In [1]: import numpy as np

In [2]: import numpy.linalg as la

In [3]: np.set_printoptions(precision=3, suppress=True, linewidth=140, floatmode="fixed")

In [4]: other = np.array([[-1, 3, 3], [2, 0, 2], [3, -1, 3]])

In [5]: other[-1] = other[0]

In [6]: feats = other + 0.05 * np.eye(3)

In [7]: print(feats)
[[-0.950  3.000  3.000]
 [ 2.000  0.050  2.000]
 [-1.000  3.000  3.050]]

In [8]: Q, r_ = la.qr(feats)

In [9]: print(round(np.trace(Q @ Q.T), 3))
3.0

In [10]: print(np.allclose(r_.T @ r_, feats.T @ feats))
True

In [11]: print(round(np.log10(la.cond(feats))))
2

In [12]: print([round(float(x), 3) for x in la.svd(feats, compute_uv=False)[:3]])
[6.273, 2.617, 0.036]

In [13]: print(np.abs(la.svd(feats)[2][-1]))
[0.504 0.689 0.521]

In [14]: print(round(la.norm(feats, 2) / la.norm(feats), 3))
0.923

In [15]: print(la.cond(feats) > 100)
True

In [16]: evals, V = la.eig(feats)

In [17]: print(np.round(feats @ V[:, 0] - evals[0] * V[:, 0], 3) + 0)
[0.000 0.000 0.000]

In [18]: print(np.sort(la.eigvals(feats.T)))
[-2.556  0.050  4.656]

In [19]: print(np.sort(la.eigvals(feats @ feats)))
[ 0.002  6.531 21.674]

In [20]: M = np.loadtxt("dump.csv", delimiter=",")

In [21]: print(M)
[[ 2.299  0.200  0.700]
 [ 3.884 -1.100  1.200]
 [ 0.953 -0.700  0.200]
 [-1.205  0.000 -0.400]
 [ 4.766 -0.100  1.800]
 [-1.721 -0.400 -0.600]
 [ 0.800 -1.700  0.300]
 [ 4.396  0.400  1.400]
 [-1.268 -1.200 -0.600]
 [ 2.246  0.800  0.800]
 [ 1.386 -0.900  0.400]
 [-2.701 -1.100 -0.900]
 [ 1.438  0.100  0.300]
 [ 3.632  0.800  1.200]
 [ 0.110 -0.500  0.000]
 [-0.099 -0.200  0.100]
 [ 3.084 -0.400  1.100]
 [-7.556  0.400 -2.700]]

In [22]: lab = M[:, 2] > np.median(M[:, 2])

In [23]: u = M[lab].mean(axis=0) - M[~lab].mean(axis=0)

In [24]: print(lab.astype(int))
[1 1 0 0 1 0 0 1 0 1 1 0 0 1 0 0 1 0]

In [25]: print(np.round((((M - M.mean(axis=0)) @ u > 0) == lab).mean(), 3))
0.889
